In [1]: import numpy as np

In [2]: from numpy import linalg as LA

In [3]: np.set_printoptions(precision=1, suppress=True, linewidth=160, legacy="1.25")

In [4]: rnd = lambda a: np.round(a, 1) + 0

In [5]: m1 = np.load("a.npy")

In [6]: m1
Out[6]: 
array([[ 1.1,  0.8,  0.2,  1.3,  0.8, -0.9, -0.7,  0.3,  0.6],
       [ 0.7,  1.4, -0.3,  0.7,  0.6, -0.1, -0.6,  0.1,  0. ],
       [-0.6,  0.7, -0.7,  0.5,  0.3, -0.4, -1.4, -0.6, -0.2],
       [-0.8,  1.1,  1.3,  2.8,  1.4, -1.3,  0.2,  2.2,  0.7],
       [-0.7,  0.9, -1. ,  2.3,  1.2, -0.3,  1.1,  0.5, -0.2],
       [ 0.2,  0.8,  1.4,  3. ,  1.5, -0.2,  0.1, -1.4,  0.2],
       [ 1.5, -1.8, -2. , -2.5, -1.1,  0.2, -0.2,  0.4,  1.4],
       [ 1.5,  0.7, -1.1, -1.1, -0.7, -0.7,  0.8, -0.2, -0.7],
       [ 0.8, -2.1,  1.5,  0. ,  0.2,  0.7, -0.1,  0.1, -0.7],
       [-0.2, -0.1, -0.8,  0.1, -0.2,  1.1,  0.5, -1.7,  2.1],
       [ 0.9,  1.4,  1.2,  1.8,  0.8,  0.5,  1.5, -0.4, -0.9],
       [ 0.5, -2.3, -1.2,  0.8,  0.5,  0.3, -1.5, -1.6, -0.8],
       [-1.2, -1.1, -0.9,  2. ,  1.1,  0.7,  0.6,  1.9, -0.2],
       [ 1.6, -0.8,  0.7, -2.5, -1.2,  0.1,  1. , -0.3, -0.6],
       [ 0.1, -0.7,  2.8,  3.3,  1.7,  1.1,  0.9,  1.7, -1.4],
       [ 0.9,  0.2,  1.4,  0.3,  0.1,  0.9,  0.1, -0.1,  0. ],
       [ 0.6,  0.1, -0.9,  2.2,  1.1, -0.4, -0.3,  0.7,  0.1],
       [ 0. , -1.7, -2. ,  1.9,  0.7, -0.4,  0. , -0.8,  0.8],
       [ 0.5,  1.1, -0.5, -0.2, -0.2,  0.9, -0.3, -0.8,  0.1],
       [ 0.4,  0.1, -1.2,  3.1,  1.4,  0.1, -2. ,  1.3,  1.3],
       [ 2.1,  1.1, -0.2,  1.9,  1.2,  0.4, -1.1, -1.3, -0.7],
       [-0.1,  0. ,  0.9,  5.4,  2.8, -0.9,  1.2, -1. , -1. ],
       [ 0.2,  0.1, -0.2,  1.6,  0.6,  0.3,  0.3,  1.2, -0.2],
       [-0.5,  0.7,  0.5,  1.9,  0.7, -0.3,  1.2,  1.8,  1.6],
       [-1.1,  0.2,  1.2, -4.5, -2. ,  0.9, -0.1, -0.1,  0.8],
       [-0.7,  0. ,  1. , -0.3, -0.3,  0.9,  0.6,  0.8,  1.8],
       [ 0.5, -0.8,  1.3,  2.3,  1.3, -1.4, -1.3, -0.4, -0.1]])

In [7]: cen = m1 - m1.mean(axis=0)

In [8]: vecs = LA.svd(cen)[2][:8]

In [9]: Y = cen - cen @ vecs.T @ vecs

In [10]: rnd(LA.norm(Y) / LA.norm(cen))
Out[10]: 0.0

In [11]: rnd(np.cov(cen @ vecs.T, rowvar=False))
Out[11]: 
array([[5.6, 0. , 0. , 0. , 0. , 0. , 0. , 0. ],
       [0. , 1.9, 0. , 0. , 0. , 0. , 0. , 0. ],
       [0. , 0. , 1.5, 0. , 0. , 0. , 0. , 0. ],
       [0. , 0. , 0. , 1.1, 0. , 0. , 0. , 0. ],
       [0. , 0. , 0. , 0. , 0.7, 0. , 0. , 0. ],
       [0. , 0. , 0. , 0. , 0. , 0.7, 0. , 0. ],
       [0. , 0. , 0. , 0. , 0. , 0. , 0.4, 0. ],
       [0. , 0. , 0. , 0. , 0. , 0. , 0. , 0.4]])

In [12]: rnd(np.diag(vecs.T @ vecs))
Out[12]: array([1. , 1. , 1. , 0.8, 0.2, 1. , 1. , 1. , 1. ])

In [13]: rnd((cen @ vecs.T).std(axis=0))
Out[13]: array([2.3, 1.3, 1.2, 1. , 0.8, 0.8, 0.6, 0.6])

In [14]: print(LA.norm(Y, axis=1).round(6).argmax())
6

In [15]: rnd(Y.std(axis=0))
Out[15]: array([0. , 0. , 0. , 0. , 0.1, 0. , 0. , 0. , 0. ])

In [16]: d = LA.norm(m1[:, None] - m1[None], axis=-1)

In [17]: print(np.flatnonzero(d[15] < d.mean() / 2))
[15]

In [18]: d[15].round(6).argsort(kind="stable")[:4]
Out[18]: array([15, 18,  8,  1])

In [19]: rnd(d[:5, :5])
Out[19]: 
array([[0. , 1.5, 2.6, 3.5, 3.2],
       [1.5, 0. , 1.9, 4.1, 3. ],
       [2.6, 1.9, 0. , 4.8, 3.4],
       [3.5, 4.1, 4.8, 0. , 3.3],
       [3.2, 3. , 3.4, 3.3, 0. ]])

In [20]: print(rnd(LA.norm(m1, axis=1)))
[2.4 1.9 2.  4.5 3.3 4.  4.4 2.7 2.9 3.1 3.4 3.7 3.6 3.6 5.4 1.9 2.8 3.5 1.8 4.5 3.8 6.5 2.2 3.5 5.3 2.6 3.7]

In [21]: LA.matrix_rank(d ** 2)
Out[21]: 11

In [22]: d.mean(axis=1).argmax()
Out[22]: 24

In [23]: X = np.loadtxt("w.csv", delimiter=",")

In [24]: rnd(X)
Out[24]: 
array([[0.1, 0.1, 0.1, 0.1, 0. , 0. , 0.1, 0. , 0.1, 0.1, 0.1, 0.1, 0.1],
       [0.1, 0.1, 0.1, 0.1, 0. , 0. , 0.1, 0. , 0.1, 0.1, 0.1, 0.1, 0. ],
       [0.1, 0.1, 0.1, 0.1, 0. , 0. , 0.1, 0. , 0.1, 0.1, 0.1, 0.1, 0.1],
       [0.1, 0.1, 0.1, 0.1, 0. , 0. , 0.1, 0. , 0.1, 0.1, 0.1, 0.1, 0.1],
       [0. , 0. , 0. , 0. , 0. , 0. , 0. , 0. , 0. , 0. , 0. , 0. , 0. ],
       [0. , 0. , 0. , 0. , 0. , 0. , 0. , 0. , 0. , 0. , 0. , 0. , 0. ],
       [0.1, 0.1, 0.1, 0.1, 0. , 0. , 0.1, 0. , 0.1, 0.1, 0.1, 0.1, 0.1],
       [0. , 0. , 0. , 0. , 0. , 0. , 0. , 0. , 0. , 0. , 0. , 0. , 0. ],
       [0.1, 0.1, 0.1, 0.1, 0. , 0. , 0.1, 0. , 0.1, 0.1, 0.1, 0.1, 0. ],
       [0.1, 0.1, 0.1, 0.1, 0. , 0. , 0.1, 0. , 0.1, 0.1, 0.1, 0.1, 0. ],
       [0.1, 0.1, 0.1, 0.1, 0. , 0. , 0.1, 0. , 0.1, 0.1, 0.1, 0.1, 0.1],
       [0.1, 0.1, 0.1, 0.1, 0. , 0. , 0.1, 0. , 0.1, 0.1, 0.1, 0.1, 0.1],
       [0.1, 0. , 0.1, 0.1, 0. , 0. , 0.1, 0. , 0. , 0. , 0.1, 0.1, 0. ]])

In [25]: vals, vecs = LA.eigh(X)

In [26]: x0 = np.array([0, -1, 0, 0, 2, 0, -3, -2, -3, -1, 1, 1, 2])

In [27]: rnd(x0 @ X @ x0 / (x0 @ x0)), rnd(vals[0]), rnd(vals[-1])
Out[27]: (0.1, 0.0, 1.0)

In [28]: rnd(LA.eigvalsh(X[1:, 1:]))
Out[28]: array([0. , 0. , 0. , 0. , 0. , 0. , 0. , 0. , 0. , 0. , 0. , 0.9])

In [29]: print(rnd(x0 @ X @ x0))
1.8

In [30]: (np.sign(vecs[:, -1].round(6)) == np.sign(vecs[0, -1].round(6))).astype(int)
Out[30]: array([1, 1, 1, 1, 1, 1, 1, 1, 1, 1, 1, 1, 1])

In [31]: rk = LA.matrix_rank(X)

In [32]: rk
Out[32]: 1

In [33]: N = LA.svd(X)[2][rk:].T

In [34]: print([int(LA.matrix_rank(X[:i])) for i in range(1, len(X) + 1)])
[1, 1, 1, 1, 1, 1, 1, 1, 1, 1, 1, 1, 1]

In [35]: LA.matrix_rank(X.T @ X), LA.matrix_rank(X @ X.T)
Out[35]: (1, 1)

In [36]: [int(LA.matrix_rank(X[:, :j + 1])) for j in range(13)]
Out[36]: [1, 1, 1, 1, 1, 1, 1, 1, 1, 1, 1, 1, 1]

In [37]: x0 = np.array([2, 0, -1, 0, 1, 0, 0, -1, 1, -1, 0, 1, -2])

In [38]: print(rnd(X @ X @ x0))
[0.1 0.1 0.1 0.1 0.  0.  0.1 0.  0.1 0.1 0.1 0.1 0.1]

In [39]: np.trace(X)
Out[39]: 1.0

In [40]: rnd(LA.eigvalsh(2 * X - np.eye(13)))
Out[40]: array([-1., -1., -1., -1., -1., -1., -1., -1., -1., -1., -1., -1.,  1.])

In [41]: rng = np.random.default_rng(85562)

In [42]: Y = X + rng.integers(-2, 3, (13, 1)) @ rng.integers(-2, 3, (1, 13))

In [43]: print(rnd(Y))
[[ 0.1  0.1  0.1  0.1  0.   0.   0.1  0.   0.1  0.1  0.1  0.1  0.1]
 [ 4.1 -1.9 -1.9 -1.9 -4.   4.  -3.9  0.  -1.9  0.1 -3.9 -3.9 -4. ]
 [ 2.1 -0.9 -0.9 -0.9 -2.   2.  -1.9  0.  -0.9  0.1 -1.9 -1.9 -1.9]
 [ 4.1 -1.9 -1.9 -1.9 -4.   4.  -3.9  0.  -1.9  0.1 -3.9 -3.9 -3.9]
 [ 0.   0.   0.   0.   0.   0.   0.   0.   0.   0.   0.   0.   0. ]
 [ 0.   0.   0.   0.   0.   0.   0.   0.   0.   0.   0.   0.   0. ]
 [ 4.1 -1.9 -1.9 -1.9 -4.   4.  -3.9  0.  -1.9  0.1 -3.9 -3.9 -3.9]
 [ 4.  -2.  -2.  -2.  -4.   4.  -4.   0.  -2.   0.  -4.  -4.  -4. ]
 [ 4.1 -1.9 -1.9 -1.9 -4.   4.  -3.9  0.  -1.9  0.1 -3.9 -3.9 -4. ]
 [ 2.1 -0.9 -0.9 -0.9 -2.   2.  -1.9  0.  -0.9  0.1 -1.9 -1.9 -2. ]
 [-3.9  2.1  2.1  2.1  4.  -4.   4.1  0.   2.1  0.1  4.1  4.1  4.1]
 [ 2.1 -0.9 -0.9 -0.9 -2.   2.  -1.9  0.  -0.9  0.1 -1.9 -1.9 -1.9]
 [ 4.1 -2.  -1.9 -1.9 -4.   4.  -3.9  0.  -2.   0.  -3.9 -3.9 -4. ]]

In [44]: LA.matrix_rank(Y - X, tol=1e-8)
Out[44]: 1

In [45]: rnd(LA.svd(Y - X, compute_uv=False))
Out[45]: array([31.5,  0. ,  0. ,  0. ,  0. ,  0. ,  0. ,  0. ,  0. ,  0. ,  0. ,  0. ,  0. ])

In [46]: ang = np.radians(60)

In [47]: Rm = np.eye(13)

In [48]: Rm[0, 0] = Rm[11, 11] = np.cos(ang)

In [49]: Rm[0, 11], Rm[11, 0] = -np.sin(ang), np.sin(ang)

In [50]: Y = X @ Rm.T

In [51]: rnd(LA.svd(X, compute_uv=False)), rnd(LA.svd(Y, compute_uv=False))
Out[51]: 
(array([1., 0., 0., 0., 0., 0., 0., 0., 0., 0., 0., 0., 0.]),
 array([1., 0., 0., 0., 0., 0., 0., 0., 0., 0., 0., 0., 0.]))

In [52]: rnd(np.abs(Y - X).max(axis=0))
Out[52]: array([0.2, 0. , 0. , 0. , 0. , 0. , 0. , 0. , 0. , 0. , 0. , 0. , 0. ])

In [53]: np.allclose(LA.norm(X, axis=1), LA.norm(Y, axis=1))
Out[53]: True

In [54]: f = np.array([1, 1, 9, 7, 3, 3, 8, 4, 9, 1, 9, 1, 2])

In [55]: M = f[np.abs(np.subtract.outer(np.arange(13), np.arange(13)))]

In [56]: M
Out[56]: 
array([[1, 1, 9, 7, 3, 3, 8, 4, 9, 1, 9, 1, 2],
       [1, 1, 1, 9, 7, 3, 3, 8, 4, 9, 1, 9, 1],
       [9, 1, 1, 1, 9, 7, 3, 3, 8, 4, 9, 1, 9],
       [7, 9, 1, 1, 1, 9, 7, 3, 3, 8, 4, 9, 1],
       [3, 7, 9, 1, 1, 1, 9, 7, 3, 3, 8, 4, 9],
       [3, 3, 7, 9, 1, 1, 1, 9, 7, 3, 3, 8, 4],
       [8, 3, 3, 7, 9, 1, 1, 1, 9, 7, 3, 3, 8],
       [4, 8, 3, 3, 7, 9, 1, 1, 1, 9, 7, 3, 3],
       [9, 4, 8, 3, 3, 7, 9, 1, 1, 1, 9, 7, 3],
       [1, 9, 4, 8, 3, 3, 7, 9, 1, 1, 1, 9, 7],
       [9, 1, 9, 4, 8, 3, 3, 7, 9, 1, 1, 1, 9],
       [1, 9, 1, 9, 4, 8, 3, 3, 7, 9, 1, 1, 1],
       [2, 1, 9, 1, 9, 4, 8, 3, 3, 7, 9, 1, 1]])

In [57]: Y = M ** -1
ValueError: Integers to negative integer powers are not allowed.


In [58]: Y = LA.invert(M)
AttributeError: module 'numpy.linalg' has no attribute 'invert'


In [59]: Y = LA.inv(M)

In [60]: print(rnd(LA.det(M) * LA.det(Y)))
1.0

In [61]: np.allclose(Y, M.T)
Out[61]: False

In [62]: rnd(LA.cond(M))
Out[62]: 173.0

In [63]: rnd(LA.slogdet(M)[0])
Out[63]: -1.0
